>>> import numpy as np
>>> np.set_printoptions(suppress=True, linewidth=120)
>>> def rnd(a):
...     return np.round(a, 3) + 0
... 
>>> mat = np.array([[0.4, -0.3, 2.4, -0.2, -0.1],
...     [0.8, -0.6, -1.4, -0.7, -0.1],
...     [-0.4, 0.5, -0.9, -1.0, 0.3],
...     [-0.1, 1.2, 0.2, -0.9, 0.8]])
>>> rng = np.random.default_rng(625561)
>>> mat[2] = mat[0] + 0.1 * rng.normal(size=5)
>>> rnd(mat)
array([[ 0.4  , -0.3  ,  2.4  , -0.2  , -0.1  ],
       [ 0.8  , -0.6  , -1.4  , -0.7  , -0.1  ],
       [ 0.149, -0.416,  2.336, -0.119, -0.073],
       [-0.1  ,  1.2  ,  0.2  , -0.9  ,  0.8  ]])
>>> A2 = mat / np.linalg.norm(mat, axis=1, keepdims=True)
>>> C2 = A2 @ A2.T
>>> rnd(C2[3])
array([ 0.043, -0.166,  0.001,  1.   ])
>>> (np.abs(C2) > 0.9).astype(int)
array([[1, 0, 1, 0],
       [0, 1, 0, 0],
       [1, 0, 1, 0],
       [0, 0, 0, 1]])
>>> (C2 - 2 * np.eye(4)).round(6).argmax(axis=1)
array([2, 3, 0, 0])
>>> rnd(C2)
array([[ 1.   , -0.592,  0.993,  0.043],
       [-0.592,  1.   , -0.635, -0.166],
       [ 0.993, -0.635,  1.   ,  0.001],
       [ 0.043, -0.166,  0.001,  1.   ]])
>>> np.argwhere(np.triu(np.abs(C2) > 0.95, 1))
array([[0, 2]])
>>> rnd(np.degrees(np.arccos(np.clip(C2[3, 2], -1, 1))))
np.float64(89.97)
>>> [round(float(x), 3) for x in np.linalg.svd(C2, compute_uv=False)[:3]]
[2.504, 1.024, 0.468]
>>> rnd(np.linalg.norm(C2, 2) / np.linalg.norm(C2))
np.float64(0.912)
>>> data = np.loadtxt("w.csv", delimiter=",")
>>> data
array([[-1.,  1.,  0., -2.],
       [ 1.,  1., -2.,  3.],
       [ 1.,  1., -2.,  3.],
       [ 0.,  0.,  0.,  0.],
       [-1.,  1.,  0., -2.],
       [ 0.,  0.,  0.,  0.],
       [ 2.,  3.,  0., -1.],
       [ 0.,  0.,  0.,  0.],
       [ 0.,  0.,  0.,  0.],
       [ 1.,  6., -2., -1.],
       [ 1.,  1., -2.,  3.],
       [ 0.,  0.,  0.,  0.],
       [-1.,  3., -2.,  0.],
       [ 1.,  1., -2.,  3.],
       [ 0.,  2., -2.,  2.],
       [ 0.,  0.,  0.,  0.],
       [ 0.,  0.,  0.,  0.],
       [ 0.,  0.,  0.,  0.],
       [ 2.,  5., -2.,  0.],
       [ 0.,  0.,  0.,  0.],
       [ 0.,  0.,  0.,  0.],
       [ 0.,  0.,  0.,  0.],
       [ 2.,  5., -2.,  1.],
       [ 2.,  3.,  0., -1.],
       [ 0.,  0.,  0.,  0.],
       [ 0.,  2., -2.,  1.],
       [-1.,  1.,  0., -2.],
       [ 0.,  0.,  0.,  0.],
       [ 1.,  6., -2., -1.],
       [ 1.,  1., -2.,  3.]])
>>> r0 = np.array([1, -2, -5])
>>> rnd(np.correlate(mat[2], mat[3], "full"))
array([ 0.119, -0.467,  2.272, -2.101,  0.002,  2.886, -0.391, -0.076,  0.007])
